$ ipython --no-banner

In [1]: import numpy as np

In [2]: from numpy import linalg as LA

In [3]: np.set_printoptions(precision=1, suppress=True, linewidth=120, floatmode="fixed")

In [4]: M = np.loadtxt("layer19.csv", delimiter=",")

In [5]: M
Out[5]: 
array([[ 2.6,  1.7, -1.5, -0.8,  2.5, -1.7],
       [-0.7, -0.5,  0.4,  0.3, -0.8,  0.5],
       [-0.7, -0.6,  0.6,  0.2, -0.9,  0.7],
       [-4.2, -2.7,  2.8,  1.2, -4.0,  2.7],
       [ 5.3,  3.5, -3.6, -1.7,  5.1, -3.5],
       [-1.9, -1.5,  1.6,  0.7, -2.0,  1.4],
       [-0.1, -0.3,  0.0,  0.0, -0.2,  0.0],
       [-2.5, -1.7,  1.7,  0.9, -2.6,  1.8],
       [ 0.5,  0.3, -0.6, -0.1,  0.3, -0.3],
       [-6.2, -4.4,  4.1,  1.9, -6.3,  4.2],
       [-2.0, -1.2,  1.2,  0.8, -2.0,  1.3],
       [-2.9, -1.9,  2.0,  1.1, -2.9,  2.0],
       [ 1.7,  1.1, -1.0, -0.4,  1.6, -1.0],
       [-1.2, -0.8,  0.9,  0.4, -1.3,  0.7],
       [ 0.7,  0.3, -0.4, -0.2,  0.6, -0.4]])

In [6]: vec = np.array([-2, 1, 1, 3, 0, -2])

In [7]: rhs = M @ vec

In [8]: print(np.round(LA.lstsq(M, rhs)[0], 1) + 0)
[-2.0  1.0  1.0  3.0  0.0 -2.0]

In [9]: rhs
Out[9]: array([-4.0,  1.2,  0.6,  6.7, -8.8,  3.2, -0.1,  4.1, -1.0,  9.4,  3.8,  5.2, -2.5,  2.3, -1.3])

In [10]: np.round(LA.pinv(M) @ M, 1) + 0
Out[10]: 
array([[1.0, 0.0, 0.0, 0.0, 0.0, 0.0],
       [0.0, 1.0, 0.0, 0.0, 0.0, 0.0],
       [0.0, 0.0, 1.0, 0.0, 0.0, 0.0],
       [0.0, 0.0, 0.0, 1.0, 0.0, 0.0],
       [0.0, 0.0, 0.0, 0.0, 1.0, 0.0],
       [0.0, 0.0, 0.0, 0.0, 0.0, 1.0]])

In [11]: rng = np.random.default_rng(51126)

In [12]: rhs = rhs + 0.3 * rng.normal(size=15)

In [13]: rhs
Out[13]: array([-4.1,  0.9,  0.5,  6.5, -9.0,  3.3, -0.2,  4.0, -0.8,  9.3,  3.8,  5.1, -2.6,  2.6, -1.0])

In [14]: coef, *_ = LA.lstsq(M, rhs)

In [15]: print(round(float(LA.norm(rhs - M @ coef)), 1))
0.6

In [16]: coef.round()
Out[16]: array([-2.0,  1.0,  1.0,  3.0, -0.0, -3.0])
